% python3 -q
>>> import numpy as np
>>> np.set_printoptions(suppress=True, linewidth=200)
>>> rnd = lambda a: np.round(a, 2) + 0
>>> Y = np.array([[1, 1], [1, -1]])
>>> rng = np.random.default_rng(92541)
>>> data = np.kron(Y, np.kron(Y, Y))[rng.permutation(8)][:9]
>>> data
array([[ 1,  1,  1,  1,  1,  1,  1,  1],
       [ 1, -1, -1,  1, -1,  1,  1, -1],
       [ 1,  1,  1,  1, -1, -1, -1, -1],
       [ 1, -1,  1, -1, -1,  1, -1,  1],
       [ 1,  1, -1, -1, -1, -1,  1,  1],
       [ 1, -1, -1,  1,  1, -1, -1,  1],
       [ 1,  1, -1, -1,  1,  1, -1, -1],
       [ 1, -1,  1, -1,  1, -1,  1, -1]])
>>> Y = data / np.linalg.norm(data, axis=1, keepdims=True)
>>> C2 = Y @ Y.T
>>> np.degrees(np.arccos(np.clip(C2[0, 4], -1, 1)))
np.float64(90.0)
>>> rnd(C2)
array([[1., 0., 0., 0., 0., 0., 0., 0.],
       [0., 1., 0., 0., 0., 0., 0., 0.],
       [0., 0., 1., 0., 0., 0., 0., 0.],
       [0., 0., 0., 1., 0., 0., 0., 0.],
       [0., 0., 0., 0., 1., 0., 0., 0.],
       [0., 0., 0., 0., 0., 1., 0., 0.],
       [0., 0., 0., 0., 0., 0., 1., 0.],
       [0., 0., 0., 0., 0., 0., 0., 1.]])
>>> (C2 - 2 * np.eye(8)).round(6).argmax(axis=1)
array([1, 0, 0, 0, 0, 0, 0, 0])
>>> vec = np.array([1, -3, 0, 3, 3, -3, -2, 3])
>>> y = data @ vec
>>> b, lr = np.zeros(8), 1 / np.linalg.norm(data, 2) ** 2
>>> for i in range(200):
...     b -= lr * data.T @ (data @ b - y)
...     if i % 50 == 0: print(i, round(np.linalg.norm(data @ b - y), 2))
... 
0 0.0
50 0.0
100 0.0
150 0.0
>>> rnd(np.linalg.cond(data))
np.float64(1.0)
>>> rnd(b)
array([ 1., -3.,  0.,  3.,  3., -3., -2.,  3.])
>>> K = np.load("block7.npy")
>>> K
array([[-1.65,  3.18, -4.77,  4.84, -5.01],
       [ 1.34, -2.66,  4.13, -4.21,  4.12],
       [-0.29,  0.91, -1.14,  1.12, -1.26],
       [-0.99,  2.18, -3.05,  3.19, -3.17],
       [ 0.9 , -1.76,  2.29, -2.32,  2.39],
       [ 0.16, -0.54,  0.75, -0.36,  0.67],
       [ 1.12, -2.24,  3.4 , -3.66,  3.54],
       [-0.65,  1.08, -1.81,  1.66, -1.58],
       [ 0.73, -1.4 ,  2.07, -2.17,  2.25],
       [ 1.95, -3.46,  5.1 , -5.22,  5.17],
       [ 0.87, -1.61,  2.18, -2.57,  2.48],
       [ 1.8 , -3.5 ,  5.08, -5.14,  5.27],
       [-1.38,  3.12, -4.77,  4.76, -4.66],
       [ 0.72, -1.22,  1.93, -1.78,  2.12],
       [-0.1 ,  0.76, -1.02,  1.12, -0.93],
       [-0.14,  0.34, -0.38,  0.36, -0.37],
       [-1.08,  2.43, -3.52,  3.79, -3.75],
       [ 0.55, -0.84,  0.99, -1.16,  1.17],
       [ 1.74, -3.55,  5.45, -5.45,  5.66],
       [-1.23,  2.33, -3.71,  3.78, -3.77],
       [-0.51,  1.2 , -1.9 ,  2.03, -1.98],
       [ 0.12,  0.37, -0.2 ,  0.38, -0.29],
       [ 0.45, -0.89,  1.19, -1.39,  1.35],
       [-1.09,  1.95, -3.13,  3.06, -2.95],
       [ 0.98, -1.7 ,  2.84, -2.77,  2.83],
       [-2.31,  4.38, -6.68,  6.59, -6.58],
       [ 1.07, -2.02,  3.06, -2.79,  3.09],
       [ 0.15, -0.2 ,  0.23, -0.05,  0.34],
       [ 1.73, -3.54,  5.29, -5.02,  5.06],
       [ 0.58, -1.04,  1.37, -1.44,  1.49],
       [ 0.9 , -1.55,  2.52, -2.54,  2.46]])
>>> Y = np.c_[K[:, :2] @ np.array([[2, -1], [2, 3]]), np.array([2, 3, 4, 5, 7, 3, 8, 2, 2, 1, 4, 1, 9, 8, 0, 1, 1, 8, 6, 0, 4, 0, 4, 7, 8, 9, 5, 9, 7, 6, 9])]
>>> rnd(Y)
array([[  3.06,  11.19,   2.  ],
       [ -2.64,  -9.32,   3.  ],
       [  1.24,   3.02,   4.  ],
       [  2.38,   7.53,   5.  ],
       [ -1.72,  -6.18,   7.  ],
       [ -0.76,  -1.78,   3.  ],
       [ -2.24,  -7.84,   8.  ],
       [  0.86,   3.89,   2.  ],
       [ -1.34,  -4.93,   2.  ],
       [ -3.02, -12.33,   1.  ],
       [ -1.48,  -5.7 ,   4.  ],
       [ -3.4 , -12.3 ,   1.  ],
       [  3.48,  10.74,   9.  ],
       [ -1.  ,  -4.38,   8.  ],
       [  1.32,   2.38,   0.  ],
       [  0.4 ,   1.16,   1.  ],
       [  2.7 ,   8.37,   1.  ],
       [ -0.58,  -3.07,   8.  ],
       [ -3.62, -12.39,   6.  ],
       [  2.2 ,   8.22,   0.  ],
       [  1.38,   4.11,   4.  ],
       [  0.98,   0.99,   0.  ],
       [ -0.88,  -3.12,   4.  ],
       [  1.72,   6.94,   7.  ],
       [ -1.44,  -6.08,   8.  ],
       [  4.14,  15.45,   9.  ],
       [ -1.9 ,  -7.13,   5.  ],
       [ -0.1 ,  -0.75,   9.  ],
       [ -3.62, -12.35,   7.  ],
       [ -0.92,  -3.7 ,   6.  ],
       [ -1.3 ,  -5.55,   9.  ]])
>>> np.linalg.matrix_rank(np.c_[K, Y])
np.int64(6)
>>> rnd(np.linalg.norm(np.linalg.qr(K)[0].T @ Y, axis=0) ** 2 / ((Y ** 2).sum(axis=0) + 1e-12))
array([1.  , 1.  , 0.29])
>>> np.linalg.matrix_rank(Y)
np.int64(3)
>>> hat = K @ np.linalg.solve(K.T @ K, K.T)
>>> rnd(np.linalg.eigvalsh(hat))
array([0., 0., 0., 0., 0., 0., 0., 0., 0., 0., 0., 0., 0., 0., 0., 0., 0., 0., 0., 0., 0., 0., 0., 0., 0., 0., 1., 1., 1., 1., 1.])
>>> np.allclose(hat @ hat, hat)
True
>>> rnd(hat @ K[:, 4])
array([-5.01,  4.12, -1.26, -3.17,  2.39,  0.67,  3.54, -1.58,  2.25,  5.17,  2.48,  5.27, -4.66,  2.12, -0.93, -0.37, -3.75,  1.17,  5.66, -3.77, -1.98, -0.29,  1.35, -2.95,  2.83, -6.58,  3.09,
        0.34,  5.06,  1.49,  2.46])
